% python3 -q
>>> import numpy as np
>>> np.set_printoptions(precision=2, suppress=True, linewidth=100, sign=" ")
>>> def rnd(a):
...     return np.round(a, 2) + 0
... 
>>> A = np.loadtxt("test0.csv", delimiter=",")
>>> A
array([[ 1.6, -2. , -1.3, -0.5, -0.1, -0.6, -0.1,  0.2, -1.5],
       [-0.5,  2. , -0.2,  0.2, -0.3,  1.2, -0.2,  1.1, -1.1],
       [-0.1,  1.4, -0.3,  1. ,  0.3, -0.3, -0.7,  1.2, -0.5],
       [-0.6,  1.8,  1. ,  0.7, -0.7, -1. ,  1.1, -0.4, -0.1],
       [-1. ,  0.5,  0.1,  1. ,  0.8,  0.5, -0.9, -0.8,  1.9],
       [ 0.9, -1.6,  1. , -0.3, -0.5, -0.4, -0.8, -0.3,  0.6],
       [-0.9, -0.3,  0.4,  0.1,  0.3, -0.1,  0.3, -0.6, -2.3],
       [-0.2, -0.4,  1.4, -0.9, -2.3, -1.4, -2.3,  0.7, -0.3]])
>>> rng = np.random.default_rng(4089)
>>> other = A + rng.integers(-2, 3, (8, 6)) @ rng.integers(-2, 3, (6, 9))
>>> rnd(other)
array([[  4.6,  -7. ,  -3.3,   2.5,  -1.1,   0.4,  -0.1,  -0.8,   4.5],
       [ -2.5,  -4. ,   8.8,   0.2,  -3.3,  -8.8,  -0.2,   8.1,   4.9],
       [ -9.1,   6.4,  -3.3,   2. ,  -1.7,  -3.3,  -2.7,  -2.8,  -4.5],
       [  1.4, -10.2,   8. ,   0.7,  -6.7,  -5. ,   4.1,   6.6,  11.9],
       [ 11. ,  -2.5,  -2.9,   0. ,   1.8,   7.5,  -2.9,  -2.8,   5.9],
       [  2.9,   0.4,  -8. ,  -2.3,   3.5,  13.6,   4.2,  -7.3,  -3.4],
       [-12.9,  11.7,   2.4,  -6.9,  -0.7,  -1.1,   1.3,  -0.6, -16.3],
       [  1.8,  -1.4,   2.4,  -0.9,  -2.3,   1.6,   0.7,   3.7,  -0.3]])
>>> rnd(np.linalg.svd(other - A, compute_uv=False))
array([ 34.72,  28.05,  10.95,   9.09,   4.6 ,   2.47,   0.  ,   0.  ])
>>> np.linalg.matrix_rank(other - A, tol=1e-8)
np.int64(6)
>>> rnd(other - A)
array([[  3.,  -5.,  -2.,   3.,  -1.,   1.,   0.,  -1.,   6.],
       [ -2.,  -6.,   9.,   0.,  -3., -10.,   0.,   7.,   6.],
       [ -9.,   5.,  -3.,   1.,  -2.,  -3.,  -2.,  -4.,  -4.],
       [  2., -12.,   7.,   0.,  -6.,  -4.,   3.,   7.,  12.],
       [ 12.,  -3.,  -3.,  -1.,   1.,   7.,  -2.,  -2.,   4.],
       [  2.,   2.,  -9.,  -2.,   4.,  14.,   5.,  -7.,  -4.],
       [-12.,  12.,   2.,  -7.,  -1.,  -1.,   1.,   0., -14.],
       [  2.,  -1.,   1.,   0.,   0.,   3.,   3.,   3.,   0.]])
>>> np.abs(other - A).sum(axis=1)
array([ 22.,  43.,  33.,  53.,  35.,  49.,  50.,  13.])
>>> arr = rng.normal(size=(35, 6))
>>> arr = 5 * arr / np.linalg.norm(arr, axis=1, keepdims=True)
>>> rnd(arr)
array([[-4.69, -0.71,  0.99,  0.62,  1.06,  0.1 ],
       [-3.77,  1.52,  0.22,  0.46,  2.51, -1.39],
       [ 1.04, -1.3 , -3.47,  0.03, -0.1 , -3.19],
       [ 2.41, -0.01, -0.34,  1.43, -1.55,  3.83],
       [ 1.17, -1.  ,  3.3 , -2.05, -2.75, -0.04],
       [ 2.45, -1.01,  0.62, -3.44, -1.67,  1.72],
       [-2.55,  3.06,  0.56,  1.92, -2.22, -0.49],
       [-1.65,  1.12, -2.64,  0.22, -0.38, -3.72],
       [ 0.45,  2.12,  1.64, -0.38,  4.15, -0.47],
       [ 3.73, -2.52, -0.68, -1.58, -0.36, -1.3 ],
       [ 1.12, -0.82, -1.64, -0.2 , -1.75,  4.16],
       [ 1.06,  1.63,  0.06,  4.21, -1.87, -0.06],
       [-3.79, -0.91,  0.13,  2.03,  0.89, -2.2 ],
       [ 1.21, -1.58,  0.33, -2.99,  3.11,  1.53],
       [ 3.45, -2.26,  1.08,  2.49, -0.69, -0.35],
       [-1.08, -2.28, -3.18,  0.41, -2.89,  0.13],
       [-3.45, -0.49,  1.57,  2.29,  2.17, -0.65],
       [ 1.41,  2.39,  0.42, -3.46, -2.21, -0.5 ],
       [-2.25, -2.07, -0.29,  0.4 , -3.61, -1.53],
       [-0.55, -2.77,  2.86, -1.62,  0.29, -2.47],
       [-2.13,  1.16, -0.04,  0.22, -4.35, -0.37],
       [ 0.13, -2.95, -0.05,  1.77,  2.51,  2.61],
       [ 1.25,  0.66,  2.44,  0.16, -3.98, -1.09],
       [-3.13, -1.82,  0.54,  2.7 , -0.97, -1.83],
       [-1.63, -2.18, -1.26, -2.35, -0.04, -3.24],
       [-3.13, -1.41,  0.15, -1.48, -2.3 ,  2.38],
       [ 0.41,  0.49,  1.28, -2.84, -1.  ,  3.72],
       [-3.51,  0.74, -1.56, -1.69, -2.34,  1.17],
       [ 1.66,  4.34,  0.54, -0.27,  1.05,  1.37],
       [ 1.34, -2.78,  1.47,  1.82,  2.89,  1.29],
       [-0.27, -1.65, -1.61, -1.06, -3.62,  2.32],
       [-3.11,  1.67, -0.79, -2.32,  0.77,  2.44],
       [-2.64, -0.2 , -2.77, -2.53, -0.09,  1.98],
       [ 1.28,  3.17,  0.45, -1.18, -3.42,  0.2 ],
       [ 0.06, -1.05,  4.2 ,  0.32, -1.23, -2.16]])
>>> idx = arr[:, 5] > np.median(arr[:, 5])
>>> u = arr[idx].mean(axis=0) - arr[~idx].mean(axis=0)
>>> rnd((((arr - arr.mean(axis=0)) @ u > 0) == idx).mean())
np.float64(0.94)
>>> ((arr - arr.mean(axis=0)) @ u > 0).astype(int)
array([ 0,  0,  0,  1,  1,  1,  0,  0,  0,  0,  1,  0,  0,  1,  0,  1,  0,  1,  0,  0,  0,  1,  0,
        0,  0,  1,  1,  1,  1,  1,  1,  1,  1,  1,  0])
>>> np.argsort(-np.abs(u).round(6), kind="stable")
array([ 5,  3,  2,  0,  1,  4])
>>> rnd(u)
array([ 0.38, -0.14, -0.57, -1.39, -0.04,  3.32])
>>> idx.astype(int)
array([ 1,  0,  0,  1,  1,  1,  0,  0,  0,  0,  1,  0,  0,  1,  0,  1,  0,  0,  0,  0,  0,  1,  0,
        0,  0,  1,  1,  1,  1,  1,  1,  1,  1,  1,  0])
>>> other = arr / np.linalg.norm(arr, axis=1, keepdims=True)
>>> C2 = other @ other.T
>>> print(rnd(np.degrees(np.arccos(np.clip(C2[1, 30], -1, 1)))))
125.9
>>> x0 = np.array([0, 1, -1, -2, -2, -1])
>>> rhs = arr @ x0
>>> rnd(np.linalg.solve(arr.T @ arr, arr.T @ rhs))
array([ 0.,  1., -1., -2., -2., -1.])
>>> rnd(np.linalg.pinv(arr) @ arr)
array([[ 1.,  0.,  0.,  0.,  0.,  0.],
       [ 0.,  1.,  0.,  0.,  0.,  0.],
       [ 0.,  0.,  1.,  0.,  0.,  0.],
       [ 0.,  0.,  0.,  1.,  0.,  0.],
       [ 0.,  0.,  0.,  0.,  1.,  0.],
       [ 0.,  0.,  0.,  0.,  0.,  1.]])
>>> rhs = rhs + 0.1 * rng.normal(size=35)
>>> rnd(rhs)
array([ -5.09,  -3.13,   5.39,  -3.43,   5.18,   6.87,   3.55,   7.93,  -6.66,   3.33,   0.6 ,
        -2.93,  -4.67,  -3.71,  -6.59,   5.55, -10.4 ,  13.72,   6.03,  -0.6 ,  10.03, -14.07,
         6.97,  -4.11,   7.16,   3.5 ,   3.27,   9.24,   1.05, -14.97,   7.05,   3.27,   5.86,
        11.62,  -1.19])
>>> coef, *_ = np.linalg.lstsq(arr, rhs)
>>> [round(float(np.linalg.norm(np.linalg.solve(arr.T @ arr + lam * np.eye(6), arr.T @ rhs))), 2) for lam in (0, 1, 10, 100)]
[3.32, 3.29, 3.1, 1.99]
>>> rnd(np.linalg.norm(rhs - arr @ coef))
np.float64(0.54)
>>> coef.round()
array([-0.,  1., -1., -2., -2., -1.])
>>> rnd(coef)
array([-0.01,  1.02, -1.  , -2.  , -1.99, -1.  ])
>>> X = np.load("dump.npy")
>>> rnd(X)
array([[ 0.87, -0.04, -0.04, -0.22, -0.04, -0.22, -0.22, -0.22, -0.22],
       [-0.04,  0.99, -0.01, -0.07, -0.01, -0.07, -0.07, -0.07, -0.07],
       [-0.04, -0.01,  0.99, -0.07, -0.01, -0.07, -0.07, -0.07, -0.07],
       [-0.22, -0.07, -0.07,  0.64, -0.07, -0.36, -0.36, -0.36, -0.36],
       [-0.04, -0.01, -0.01, -0.07,  0.99, -0.07, -0.07, -0.07, -0.07],
       [-0.22, -0.07, -0.07, -0.36, -0.07,  0.64, -0.36, -0.36, -0.36],
       [-0.22, -0.07, -0.07, -0.36, -0.07, -0.36,  0.64, -0.36, -0.36],
       [-0.22, -0.07, -0.07, -0.36, -0.07, -0.36, -0.36,  0.64, -0.36],
       [-0.22, -0.07, -0.07, -0.36, -0.07, -0.36, -0.36, -0.36,  0.64]])
>>> rnd(np.linalg.norm(X[5] - X[8]))
np.float64(1.41)
>>> rnd(np.linalg.norm(X, axis=1))
array([ 1.,  1.,  1.,  1.,  1.,  1.,  1.,  1.,  1.])
>>> rnd(np.linalg.norm(X, 1)), rnd(np.linalg.norm(X, np.inf))
(np.float64(2.53), np.float64(2.53))
>>> rnd(X[5] @ X[8])
np.float64(0.0)
>>> rnd(np.linalg.norm(X, 2))
np.float64(1.0)
>>> Q, vecs = np.linalg.qr(X[:, :4])[0], np.linalg.qr(X[:, 4:])[0]
>>> sv = np.linalg.svd(Q.T @ vecs, compute_uv=False)
>>> rnd(sv)
array([ 0.,  0.,  0.,  0.])
>>> print((sv > 0.9).sum())
0
>>> rnd(np.linalg.norm(Q @ Q.T - vecs @ vecs.T, 2))
np.float64(1.0)
>>> blk = np.stack([X, 4 * X, X[::-1]])
>>> rnd(np.einsum("bij,cij->bc", blk, blk))
array([[   9.,   36.,    1.],
       [  36.,  144.,    4.],
       [   1.,    4.,    9.]])
>>> rnd(np.linalg.norm(blk, axis=(1, 2)))
array([  3.,  12.,   3.])
>>> (blk @ X.T).shape
(3, 9, 9)
>>> x0 = np.array([2, 0, 3, 1, 2, 3, 0, 3, 0])
>>> 9 - np.linalg.matrix_rank(X - np.eye(9), tol=1e-8)
np.int64(8)
>>> rnd(np.abs(np.linalg.eigvals(X)))
array([ 1.,  1.,  1.,  1.,  1.,  1.,  1.,  1.,  1.])
>>> print([p for p in range(1, 25) if np.allclose(np.linalg.matrix_power(X, p), np.eye(9))])
[2, 4, 6, 8, 10, 12, 14, 16, 18, 20, 22, 24]
>>> rnd(np.linalg.norm(x0)), rnd(np.linalg.norm(X @ x0))
(np.float64(6.0), np.float64(6.0))
>>> print(rnd(np.linalg.inv(X)))
[[ 0.87 -0.04 -0.04 -0.22 -0.04 -0.22 -0.22 -0.22 -0.22]
 [-0.04  0.99 -0.01 -0.07 -0.01 -0.07 -0.07 -0.07 -0.07]
 [-0.04 -0.01  0.99 -0.07 -0.01 -0.07 -0.07 -0.07 -0.07]
 [-0.22 -0.07 -0.07  0.64 -0.07 -0.36 -0.36 -0.36 -0.36]
 [-0.04 -0.01 -0.01 -0.07  0.99 -0.07 -0.07 -0.07 -0.07]
 [-0.22 -0.07 -0.07 -0.36 -0.07  0.64 -0.36 -0.36 -0.36]
 [-0.22 -0.07 -0.07 -0.36 -0.07 -0.36  0.64 -0.36 -0.36]
 [-0.22 -0.07 -0.07 -0.36 -0.07 -0.36 -0.36  0.64 -0.36]
 [-0.22 -0.07 -0.07 -0.36 -0.07 -0.36 -0.36 -0.36  0.64]]
